>>> import numpy as np
>>> np.set_printoptions(suppress=True, linewidth=100)
>>> rd = lambda a: np.round(a, 1) + 0
>>> X = np.load("test19.npy")
>>> X
array([[-0.1,  1.5, -3.9],
       [ 2. ,  0.4,  2.1],
       [ 1.5,  0.4, -0.3],
       [-0.7, -0.9,  4.8],
       [-0.7,  0.9, -1.5],
       [ 0.1,  0.9,  5.7],
       [-2.4,  0.8, -1.2],
       [ 0. ,  0. , -3.3],
       [-0.7, -0.9,  1.8]])
>>> M2 = np.c_[X[:, :1] @ np.array([[-2]]), np.array([5, -6, -7, 0, 6, -3, 6, -9, -7])]
>>> M2
array([[ 0.2,  5. ],
       [-4. , -6. ],
       [-3. , -7. ],
       [ 1.4,  0. ],
       [ 1.4,  6. ],
       [-0.2, -3. ],
       [ 4.8,  6. ],
       [ 0. , -9. ],
       [ 1.4, -7. ]])
>>> rd(np.linalg.norm(np.linalg.qr(X)[0].T @ M2, axis=0) ** 2 / ((M2 ** 2).sum(axis=0) + 1e-12))
array([1. , 0.5])
>>> rd(np.linalg.lstsq(X, M2[:, 0])[0])
array([-2.,  0.,  0.])
>>> print(rd(np.linalg.norm(M2 - X @ np.linalg.lstsq(X, M2)[0], axis=0)))
[ 0.  13.3]
>>> vec = np.array([2, 2, 2])
>>> rhs = X @ vec
>>> rd(np.linalg.pinv(X) @ X)
array([[1., 0., 0.],
       [0., 1., 0.],
       [0., 0., 1.]])
>>> print(rd(np.linalg.solve(X.T @ X, X.T @ rhs)))
[2. 2. 2.]
>>> rd(np.linalg.lstsq(X, rhs)[0])
array([2., 2., 2.])
>>> rng = np.random.default_rng(790)
>>> rhs = rhs + 0.3 * rng.normal(size=9)
>>> rd(rhs)
array([-5.3,  9. ,  3.6,  5.8, -2. , 13.4, -5.8, -6.4,  0.5])
>>> c, *_ = np.linalg.lstsq(X, rhs)
>>> rd(X.T @ (rhs - X @ c))
array([0., 0., 0.])
>>> rd(c)
array([2.1, 2. , 2. ])
>>> c.round()
array([2., 2., 2.])
>>> P = X @ np.linalg.solve(X.T @ X, X.T)
>>> rd(np.diag(P))
array([0.4, 0.4, 0.2, 0.3, 0.2, 0.7, 0.5, 0.1, 0.2])
>>> rd(P @ X[:, 1])
array([ 1.5,  0.4,  0.4, -0.9,  0.9,  0.9,  0.8,  0. , -0.9])
>>> np.trace(P)
np.float64(3.0)
>>> rd(np.linalg.eigvalsh(P))
array([0., 0., 0., 0., 0., 0., 1., 1., 1.])
>>> M2 = X / np.linalg.norm(X, axis=1, keepdims=True)
>>> cov = M2 @ M2.T
>>> (np.abs(cov) > 0.9).astype(int)
array([[1, 0, 0, 1, 1, 0, 0, 1, 1],
       [0, 1, 0, 0, 0, 0, 0, 0, 0],
       [0, 0, 1, 0, 0, 0, 0, 0, 0],
       [1, 0, 0, 1, 0, 1, 0, 1, 1],
       [1, 0, 0, 0, 1, 0, 0, 0, 0],
       [0, 0, 0, 1, 0, 1, 0, 1, 0],
       [0, 0, 0, 0, 0, 0, 1, 0, 0],
       [1, 0, 0, 1, 0, 1, 0, 1, 0],
       [1, 0, 0, 1, 0, 0, 0, 0, 1]])
>>> print(rd(np.degrees(np.arccos(np.clip(cov[3, 0], -1, 1)))))
165.9
>>> print(np.argwhere(np.triu(np.abs(cov) > 0.95, 1)))
[[0 3]
 [3 7]
 [5 7]]
>>> (cov - 2 * np.eye(9)).round(6).argmax(axis=1)
array([7, 5, 1, 8, 0, 3, 4, 0, 3])
